>>> import numpy as np
>>> from numpy import linalg as LA
>>> np.set_printoptions(precision=2, suppress=True, linewidth=200)
>>> X = np.load("arr.npy")
>>> X
array([[12.04,  5.6 ,  6.99,  8.07, -1.05],
       [ 6.92,  1.16,  4.19,  8.94,  1.27],
       [11.87,  5.64,  6.5 ,  7.65, -1.37],
       [ 4.36, -2.17,  5.29, 12.16,  4.93],
       [ 5.49, -0.16,  3.59,  9.38,  2.09],
       [ 8.14,  1.34,  6.85, 10.94,  2.7 ],
       [10.1 ,  2.04, 10.17, 13.1 ,  4.06],
       [ 3.59, -1.01,  0.74,  7.7 ,  1.15],
       [ 3.72, -3.07,  5.72, 13.13,  6.  ],
       [ 4.2 , -2.3 ,  5.16, 12.14,  4.97],
       [ 5.94,  2.29, -0.8 ,  4.16, -2.74]])
>>> np.allclose(X[:-1].T @ LA.lstsq(X[:-1].T, X[-1])[0], X[-1])
True
>>> LA.lstsq(X[:-1].T, X[-1])[2]
np.int32(3)
>>> try:
...     LA.inv(X)
... except LA.LinAlgError as e:
...     print(repr(e))
... 
LinAlgError('Last 2 dimensions of the array must be square')
>>> Z = X[[0, 6]].astype(float)
>>> for _ in range(4):
...     z = LA.norm(X[:, None] - Z, axis=-1).argmin(axis=1)
...     Z = np.array([X[z == j].mean(axis=0) for j in range(2)])
... 
>>> z
array([0, 0, 0, 1, 1, 1, 1, 0, 1, 1, 0])
>>> np.abs(Z[1] - Z[0]).argmax()
np.int64(4)
>>> Z[1] - Z[0]
array([-2.07, -3.46,  2.61,  4.5 ,  4.67])
>>> np.bincount(z)
array([5, 6])
>>> d = LA.norm(X[:, None] - X[None], axis=-1)
>>> d[4].round(6).argsort(kind="stable")[:4]
array([4, 1, 7, 5])
>>> LA.norm(X - X.mean(axis=0), axis=1)
array([8.06, 1.37, 8.09, 5.5 , 2.27, 2.68, 7.35, 6.11, 7.33, 5.65, 9.49])
>>> (d + 1e9 * np.eye(11)).round(6).argmin(axis=1)
array([2, 4, 0, 9, 1, 1, 5, 4, 9, 3, 7])
>>> np.unravel_index(d.round(6).argmax(), d.shape)
(np.int64(6), np.int64(10))
>>> cov = np.cov(X, rowvar=False)
>>> np.corrcoef(X.T)
array([[ 1.  ,  0.93,  0.57, -0.2 , -0.5 ],
       [ 0.93,  1.  ,  0.22, -0.55, -0.79],
       [ 0.57,  0.22,  1.  ,  0.69,  0.42],
       [-0.2 , -0.55,  0.69,  1.  ,  0.95],
       [-0.5 , -0.79,  0.42,  0.95,  1.  ]])
>>> np.median(X, axis=0)
array([5.94, 1.16, 5.29, 9.38, 2.09])
>>> np.round(LA.norm(X, 2) / LA.norm(X), 2)
np.float64(0.93)
>>> W0 = np.load("a.npy")
>>> W0
array([[ 1, -2,  4, -8],
       [ 1, -1,  1, -1],
       [ 1,  0,  0,  0],
       [ 1,  1,  1,  1],
       [ 1,  2,  4,  8]])
>>> proj = W0 @ LA.solve(W0.T @ W0, W0.T)
>>> np.round(proj @ W0[:, 2], 2) + 0
array([4., 1., 0., 1., 4.])
>>> blk = np.stack([W0, -3 * W0, W0[::-1]])
>>> blk.sum(axis=0)
array([[ -1,   6,  -4,  24],
       [ -1,   3,  -1,   3],
       [ -1,   0,   0,   0],
       [ -1,  -3,  -1,  -3],
       [ -1,  -6,  -4, -24]])
>>> (blk @ W0.T).shape
(3, 5, 5)
>>> blk.shape
(3, 5, 4)
>>> np.einsum("bij,cij->bc", blk, blk)
array([[ 179, -537, -101],
       [-537, 1611,  303],
       [-101,  303,  179]])
>>> Y = np.c_[W0[:, :3] @ np.array([[2, 2, 2], [1, 3, 2], [3, 0, 1]]), np.array([-3, -3, 0, -1, 3])]
>>> Y
array([[12, -4,  2, -3],
       [ 4, -1,  1, -3],
       [ 2,  2,  2,  0],
       [ 6,  5,  5, -1],
       [16,  8, 10,  3]])
>>> LA.matrix_rank(Y)
np.int64(4)
>>> LA.norm(LA.qr(W0)[0].T @ Y, axis=0) ** 2 / ((Y ** 2).sum(axis=0) + 1e-12)
array([1.  , 1.  , 1.  , 0.87])
>>> mat = np.load("x.npy")
>>> mat
array([[ -3,  -3,  -3,  -3,  -3,  -3],
       [ -3,  -6,  -6,  -6,  -6,  -6],
       [ -3,  -6,  -9,  -9,  -9,  -9],
       [ -3,  -6,  -9, -12, -12, -12],
       [ -3,  -6,  -9, -12, -15, -15],
       [ -3,  -6,  -9, -12, -15, -18]])
>>> r0 = np.array([-1, -4])
>>> np.correlate(mat[2], mat[5], "full")
array([ 54, 153, 288, 396, 477, 531, 396, 270, 162,  81,  27])
>>> np.convolve(mat[2], r0)
array([ 3, 18, 33, 45, 45, 45, 36])
>>> np.array([np.convolve(row, r0, "same") for row in mat])
array([[ 3, 15, 15, 15, 15, 15],
       [ 3, 18, 30, 30, 30, 30],
       [ 3, 18, 33, 45, 45, 45],
       [ 3, 18, 33, 48, 60, 60],
       [ 3, 18, 33, 48, 63, 75],
       [ 3, 18, 33, 48, 63, 78]])
>>> U, sv, VT = LA.svd(mat, full_matrices=False)
>>> np.round(U.T @ mat @ VT.T, 2) + 0
array([[51.62,  0.  ,  0.  ,  0.  ,  0.  ,  0.  ],
       [ 0.  ,  5.96,  0.  ,  0.  ,  0.  ,  0.  ],
       [ 0.  ,  0.  ,  2.32,  0.  ,  0.  ,  0.  ],
       [ 0.  ,  0.  ,  0.  ,  1.34,  0.  ,  0.  ],
       [ 0.  ,  0.  ,  0.  ,  0.  ,  0.96,  0.  ],
       [ 0.  ,  0.  ,  0.  ,  0.  ,  0.  ,  0.8 ]])
>>> np.abs(U[:, 0]).round(6).argmax()
np.int64(5)
>>> np.round(U.T @ U, 2) + 0
array([[1., 0., 0., 0., 0., 0.],
       [0., 1., 0., 0., 0., 0.],
       [0., 0., 1., 0., 0., 0.],
       [0., 0., 0., 1., 0., 0.],
       [0., 0., 0., 0., 1., 0.],
       [0., 0., 0., 0., 0., 1.]])
>>> round(np.sqrt((sv ** 2).sum()), 2), np.round(LA.norm(mat), 2)
(np.float64(52.05), np.float64(52.05))
>>> U.shape, sv.shape, VT.shape
((6, 6), (6,), (6, 6))
>>> K = np.load("dump.npy")
>>> K
array([[0, 0, 0, 0],
       [2, 0, 2, 0],
       [0, 0, 0, 0],
       [2, 0, 2, 0]])
>>> U, sv, VT = LA.svd(K)
>>> V = VT[:(sv > 1e-8).sum()]
>>> rng = np.random.default_rng(13)
>>> x = K[2] + 4 * K[0] + rng.integers(2) * np.eye(4)[1]
>>> x
array([0., 1., 0., 0.])
>>> LA.matrix_rank(np.vstack([K, x]))
np.int64(2)
>>> np.allclose(V.T @ V @ x, x)
False
>>> round(LA.norm(x - V.T @ V @ x), 2)
np.float64(1.0)
>>> V.T @ V
array([[0.5, 0. , 0.5, 0. ],
       [0. , 0. , 0. , 0. ],
       [0.5, 0. , 0.5, 0. ],
       [0. , 0. , 0. , 0. ]])
>>> t = np.radians(72)
>>> Rm = np.eye(4)
>>> Rm[2, 2] = Rm[1, 1] = np.cos(t)
>>> Rm[2, 1], Rm[1, 2] = -np.sin(t), np.sin(t)
>>> Rm
array([[ 1.  ,  0.  ,  0.  ,  0.  ],
       [ 0.  ,  0.31,  0.95,  0.  ],
       [ 0.  , -0.95,  0.31,  0.  ],
       [ 0.  ,  0.  ,  0.  ,  1.  ]])
>>> Y = K @ Rm.T
>>> np.allclose(LA.norm(K, axis=1), LA.norm(Y, axis=1))
True
>>> np.allclose(K @ K.T, Y @ Y.T)
True
>>> np.round(LA.norm(K, 2) / LA.norm(K), 2)
np.float64(1.0)
>>> [round(float(x), 2) for x in LA.svd(K, compute_uv=False)[:3]]
[4.0, 0.0, 0.0]
>>> np.argsort(-LA.norm(K, axis=0).round(6), kind="stable")[:3]
array([0, 2, 1])
>>> LA.cond(K) > 100
np.True_
>>> r0 = np.array([0, 0, 2])
>>> np.array([np.convolve(row, r0, "same") for row in K])
array([[0, 0, 0, 0],
       [0, 4, 0, 4],
       [0, 0, 0, 0],
       [0, 4, 0, 4]])
>>> np.cross(K[3, :3], K[1, :3])
array([0, 0, 0])
>>> np.convolve(K[3], r0)
array([0, 0, 4, 0, 4, 0])
>>> np.polyval(r0, K[3])
array([2, 2, 2, 2])
>>> def softmax(z):
...     e = np.exp(z - z.max(axis=-1, keepdims=True))
...     return e / e.sum(axis=-1, keepdims=True)
... 
>>> softmax(K[2] + 3)
array([0.25, 0.25, 0.25, 0.25])
>>> softmax(K[2])
array([0.25, 0.25, 0.25, 0.25])
>>> scores = K @ K.T / np.sqrt(4)
>>> softmax(scores + np.triu(np.full(scores.shape, -np.inf), 1))
array([[1.  , 0.  , 0.  , 0.  ],
       [0.02, 0.98, 0.  , 0.  ],
       [0.33, 0.33, 0.33, 0.  ],
       [0.01, 0.49, 0.01, 0.49]])
>>> softmax(scores).round(6).argmax(axis=1)
array([0, 1, 0, 1])
>>> softmax(scores)[2] @ K
array([1., 0., 1., 0.])
>>> Z = np.array([[-1.6, -1.0, 1.5, -0.9, -2.4, -0.4]])
>>> F = np.array([[1],
...     [-1],
...     [-1],
...     [-2],
...     [1],
...     [0],
...     [1],
...     [-1],
...     [-2],
...     [2],
...     [-1],
...     [-2],
...     [-2],
...     [-1],
...     [2],
...     [2],
...     [-2],
...     [2],
...     [0],
...     [-1],
...     [-1],
...     [-2],
...     [-1],
...     [2],
...     [-1]]) @ Z + 0.02 * rng.normal(size=(25, 6))
>>> F.round(2) + 0
array([[-1.66, -0.98,  1.5 , -0.87, -2.39, -0.36],
       [ 1.6 ,  0.99, -1.49,  0.91,  2.39,  0.4 ],
       [ 1.61,  1.01, -1.51,  0.89,  2.36,  0.43],
       [ 3.2 ,  2.03, -2.99,  1.84,  4.83,  0.81],
       [-1.57, -1.02,  1.53, -0.93, -2.39, -0.38],
       [ 0.  , -0.01, -0.02, -0.01,  0.02,  0.02],
       [-1.61, -1.02,  1.51, -0.93, -2.41, -0.41],
       [ 1.61,  1.  , -1.49,  0.91,  2.39,  0.41],
       [ 3.23,  2.  , -2.99,  1.8 ,  4.82,  0.81],
       [-3.18, -1.99,  3.03, -1.81, -4.81, -0.81],
       [ 1.61,  0.99, -1.51,  0.91,  2.42,  0.41],
       [ 3.15,  1.98, -3.02,  1.78,  4.79,  0.84],
       [ 3.19,  1.99, -2.99,  1.8 ,  4.8 ,  0.79],
       [ 1.6 ,  1.01, -1.54,  0.87,  2.42,  0.42],
       [-3.21, -2.02,  3.  , -1.82, -4.81, -0.77],
       [-3.2 , -1.98,  3.  , -1.79, -4.77, -0.83],
       [ 3.19,  2.  , -2.99,  1.83,  4.81,  0.77],
       [-3.21, -2.02,  2.98, -1.76, -4.82, -0.8 ],
       [-0.01,  0.02,  0.01,  0.  ,  0.  ,  0.02],
       [ 1.58,  0.99, -1.52,  0.93,  2.39,  0.38],
       [ 1.59,  1.05, -1.5 ,  0.92,  2.41,  0.4 ],
       [ 3.19,  1.99, -3.01,  1.76,  4.85,  0.82],
       [ 1.6 ,  1.  , -1.52,  0.92,  2.4 ,  0.41],
       [-3.23, -1.99,  3.04, -1.81, -4.78, -0.8 ],
       [ 1.62,  1.02, -1.5 ,  0.89,  2.41,  0.4 ]])
>>> U, sv, VT = LA.svd(F)
>>> sv
array([26.53,  0.13,  0.12,  0.1 ,  0.08,  0.07])
>>> np.argmax(sv[:-1] / (sv[1:] + 1e-6)) + 1
np.int64(1)
>>> Y = U[:, :1] @ np.diag(sv[:1]) @ VT[:1]
>>> round(LA.norm(F - Y, 2), 2), round(sv[1], 2)
(np.float64(0.13), np.float64(0.13))
>>> np.round(LA.norm(F - Y) / LA.norm(F), 2)
np.float64(0.01)
>>> Y.round(2) + 0
array([[-1.6 , -1.  ,  1.5 , -0.9 , -2.41, -0.4 ],
       [ 1.59,  1.  , -1.5 ,  0.9 ,  2.39,  0.4 ],
       [ 1.59,  1.  , -1.5 ,  0.9 ,  2.4 ,  0.4 ],
       [ 3.21,  2.01, -3.02,  1.81,  4.82,  0.81],
       [-1.6 , -1.  ,  1.5 , -0.9 , -2.4 , -0.4 ],
       [ 0.01,  0.01, -0.01,  0.01,  0.01,  0.  ],
       [-1.61, -1.01,  1.51, -0.91, -2.42, -0.4 ],
       [ 1.6 ,  1.  , -1.5 ,  0.9 ,  2.4 ,  0.4 ],
       [ 3.21,  2.01, -3.01,  1.81,  4.82,  0.8 ],
       [-3.2 , -2.  ,  3.01, -1.8 , -4.81, -0.8 ],
       [ 1.61,  1.01, -1.51,  0.91,  2.42,  0.4 ],
       [ 3.18,  1.99, -2.99,  1.79,  4.78,  0.8 ],
       [ 3.19,  2.  , -3.  ,  1.8 ,  4.79,  0.8 ],
       [ 1.61,  1.01, -1.51,  0.91,  2.42,  0.4 ],
       [-3.2 , -2.  ,  3.01, -1.8 , -4.81, -0.8 ],
       [-3.18, -1.99,  2.99, -1.79, -4.78, -0.8 ],
       [ 3.2 ,  2.  , -3.01,  1.8 ,  4.81,  0.8 ],
       [-3.2 , -2.  ,  3.  , -1.8 , -4.8 , -0.8 ],
       [ 0.  ,  0.  ,  0.  ,  0.  ,  0.  ,  0.  ],
       [ 1.6 ,  1.  , -1.5 ,  0.9 ,  2.4 ,  0.4 ],
       [ 1.61,  1.01, -1.51,  0.91,  2.42,  0.4 ],
       [ 3.21,  2.01, -3.01,  1.8 ,  4.81,  0.8 ],
       [ 1.6 ,  1.  , -1.51,  0.9 ,  2.41,  0.4 ],
       [-3.2 , -2.  ,  3.01, -1.8 , -4.81, -0.8 ],
       [ 1.61,  1.  , -1.51,  0.9 ,  2.41,  0.4 ]])
>>> LA.matrix_rank(Y)
np.int64(1)
>>> U, sv, VT = LA.svd(Y)
>>> V = VT[:(sv > 1e-8).sum()]
>>> x = Y[3] + 5 * Y[9] + rng.integers(2) * np.eye(6)[3]
>>> x
array([-12.8 ,  -8.  ,  12.02,  -6.2 , -19.22,  -3.21])
>>> LA.matrix_rank(np.vstack([Y, x]))
np.int64(2)
>>> np.allclose(V.T @ V @ x, x)
False
>>> round(LA.norm(x - V.T @ V @ x), 2)
np.float64(0.97)
>>> z = F[:, 1] > np.median(F[:, 1])
>>> r0 = F[z].mean(axis=0) - F[~z].mean(axis=0)
>>> ((F - F.mean(axis=0)) @ r0 > 0).astype(int)
array([0, 1, 1, 1, 0, 0, 0, 1, 1, 0, 1, 1, 1, 1, 0, 0, 1, 0, 0, 1, 1, 1, 1, 0, 1])
>>> z.astype(int)
array([0, 0, 1, 1, 0, 0, 0, 1, 1, 0, 0, 1, 1, 1, 0, 0, 1, 0, 0, 0, 1, 1, 1, 0, 1])
>>> np.argsort(-np.abs(r0).round(6), kind="stable")
array([4, 0, 2, 1, 3, 5])
>>> cov = np.cov(F, rowvar=False)
>>> cov.shape
(6, 6)
>>> np.median(F, axis=0)
array([ 1.6 ,  0.99, -1.5 ,  0.89,  2.39,  0.4 ])
>>> np.argsort(-F.std(axis=0).round(6), kind="stable")
array([4, 0, 2, 1, 3, 5])
>>> cov
array([[ 5.71,  3.57, -5.36,  3.21,  8.56,  1.43],
       [ 3.57,  2.23, -3.35,  2.01,  5.35,  0.89],
       [-5.36, -3.35,  5.03, -3.02, -8.04, -1.34],
       [ 3.21,  2.01, -3.02,  1.81,  4.82,  0.8 ],
       [ 8.56,  5.35, -8.04,  4.82, 12.86,  2.14],
       [ 1.43,  0.89, -1.34,  0.8 ,  2.14,  0.36]])
>>> A = np.load("block4.npy")
>>> A
array([[  0,   0,   0,   0,   0],
       [-10,  -6,  -6, -18, -16]])
>>> r = LA.matrix_rank(A)
>>> r
np.int64(1)
>>> ns = LA.svd(A)[2][r:].T
>>> np.round(A @ ns, 2) + 0
array([[0., 0., 0., 0.],
       [0., 0., 0., 0.]])
>>> [int(LA.matrix_rank(np.delete(A, i, axis=0))) for i in range(2)]
[1, 0]
>>> ns @ ns.T
array([[ 0.87, -0.08, -0.08, -0.24, -0.21],
       [-0.08,  0.95, -0.05, -0.14, -0.13],
       [-0.08, -0.05,  0.95, -0.14, -0.13],
       [-0.24, -0.14, -0.14,  0.57, -0.38],
       [-0.21, -0.13, -0.13, -0.38,  0.66]])
>>> np.allclose(A @ ns, 0)
True
>>> [int(LA.matrix_rank(A[:i])) for i in range(1, len(A) + 1)]
[0, 1]
>>> U, sv, VT = LA.svd(A)
>>> sv
array([27.42,  0.  ])
>>> Y = U[:, :1] @ np.diag(sv[:1]) @ VT[:1]
>>> LA.matrix_rank(A, rtol=0.05)
np.int64(1)
>>> np.round(LA.norm(A - Y) / LA.norm(A), 2)
np.float64(0.0)
